>>> import numpy as np
>>> np.set_printoptions(suppress=True, linewidth=160)
>>> mat = np.array([[1, 0, 0, 0, 0, 0],
...     [7, 1, 0, 0, 0, 0],
...     [4, 8, 1, 0, 0, 0],
...     [-1, -7, -2, 1, 0, 0],
...     [-3, 9, 6, -9, 1, 0],
...     [-7, 4, -6, 0, -4, 1]])
>>> # triangular
>>> vec = np.array([2, 2, 2, 0, 2, 2])
>>> (mat @ vec).argmax()
np.int64(2)
>>> (mat * vec).sum(axis=1)
array([  2,  16,  26, -20,  26, -24])
>>> mat * vec
array([[  2,   0,   0,   0,   0,   0],
       [ 14,   2,   0,   0,   0,   0],
       [  8,  16,   2,   0,   0,   0],
       [ -2, -14,  -4,   0,   0,   0],
       [ -6,  18,  12,   0,   2,   0],
       [-14,   8, -12,   0,  -8,   2]])
>>> mat @ vec
array([  2,  16,  26, -20,  26, -24])
>>> mat @ np.ones(6)
array([  1.,   8.,  13.,  -9.,   4., -12.])
>>> A = np.loadtxt("data.csv", delimiter=",")
>>> A.round(2)
array([[-0.71,  0.71],
       [-0.71, -0.71]])
>>> vec = np.array([1, 9])
>>> target = A @ vec
>>> beta, lr = np.zeros(2), 1 / np.linalg.norm(A, 2) ** 2
>>> for i in range(3):
...     beta -= lr * A.T @ (A @ beta - target)
...     if i % 1 == 0: print(i, round(np.linalg.norm(A @ beta - target), 2))
... 
0 0.0
1 0.0
2 0.0
>>> beta.round(2)
array([1., 9.])
>>> X = np.load("layer8.npy")
>>> X
array([[ 0, -2,  2,  2,  5, -6],
       [ 2,  0,  0,  0,  4,  0],
       [-2,  0,  0, -2, -1,  0],
       [-2,  0,  2,  0,  1, -2],
       [-5, -4,  1, -1,  0,  1],
       [ 6,  0,  0,  2, -1,  0]])
>>> # skew-symmetric
>>> np.round(np.linalg.norm(X, axis=0), 2)
array([8.54, 4.47, 3.  , 3.61, 6.63, 6.4 ])
>>> rng = np.random.default_rng(5979)
>>> z = rng.permutation(6)
>>> z
array([0, 5, 3, 2, 1, 4])
>>> Y = mat[z][:, z]
>>> np.allclose(Y, mat)
False
>>> np.trace(Y)
np.int64(6)
>>> W0 = np.load("arr.npy")
>>> W0
array([[ 0.7 ,  0.  , -0.3 , -0.04,  0.5 , -0.6 ],
       [-0.7 , -0.2 , -0.7 ,  0.27,  0.2 ,  1.4 ],
       [ 1.6 , -0.6 , -0.3 ,  1.12,  0.1 , -1.5 ],
       [-0.1 , -1.3 ,  2.6 ,  2.65,  0.5 , -0.8 ],
       [ 1.1 ,  0.8 , -1.3 , -1.53, -0.3 ,  1.  ],
       [ 0.  , -0.7 ,  0.4 ,  1.27,  1.4 ,  0.7 ],
       [-0.2 , -3.3 ,  1.4 ,  6.53, -0.1 ,  0.4 ],
       [ 1.1 ,  1.3 ,  2.9 , -2.62,  0.4 , -1.4 ],
       [ 1.2 ,  0.7 , -0.7 , -1.38, -0.2 ,  2.1 ],
       [-1.  , -0.2 ,  0.7 ,  0.55,  0.1 ,  1.2 ],
       [-0.3 , -1.1 , -0.3 ,  2.24, -0.1 , -1.9 ],
       [-1.1 , -1.5 ,  1.7 ,  3.07,  0.  , -0.4 ],
       [ 0.6 ,  0.8 , -0.3 , -1.57,  1.2 , -1.2 ],
       [-0.8 , -1.2 ,  0.  ,  2.27, -1.7 ,  0.3 ],
       [ 0.3 ,  0.1 , -1.2 , -0.4 ,  0.2 ,  1.2 ],
       [-0.3 , -0.3 , -0.4 ,  0.59,  0.3 ,  1.2 ],
       [-0.4 ,  0.9 ,  1.  , -2.  ,  0.9 , -1.7 ],
       [-0.5 ,  1.6 , -0.2 , -3.19, -0.7 ,  1.  ],
       [ 0.  ,  0.3 ,  1.  , -0.67,  0.8 , -0.8 ],
       [ 0.1 ,  2.  ,  0.2 , -4.01,  0.1 , -1.2 ]])
>>> vec = np.array([3, -1, 0, 0, -1, 0])
>>> target = W0 @ vec
>>> np.round(np.linalg.pinv(W0) @ W0, 2) + 0
array([[1., 0., 0., 0., 0., 0.],
       [0., 1., 0., 0., 0., 0.],
       [0., 0., 1., 0., 0., 0.],
       [0., 0., 0., 1., 0., 0.],
       [0., 0., 0., 0., 1., 0.],
       [0., 0., 0., 0., 0., 1.]])
>>> target = target + 0.3 * rng.normal(size=20)
>>> target.round(2)
array([ 2.2 , -2.44,  5.31,  0.82,  2.95, -1.33,  2.91,  2.01,  2.48, -2.57,  0.54, -1.97, -0.83,  0.61,  0.91, -0.46, -2.89, -1.84, -1.16, -1.84])
>>> beta, *_ = np.linalg.lstsq(W0, target)
>>> [round(float(np.linalg.norm(np.linalg.solve(W0.T @ W0 + lam * np.eye(6), W0.T @ target))), 2) for lam in (0, 1, 10, 100)]
[3.49, 2.88, 1.49, 0.29]
>>> round(float(np.linalg.norm(target - W0 @ beta)), 2)
1.52
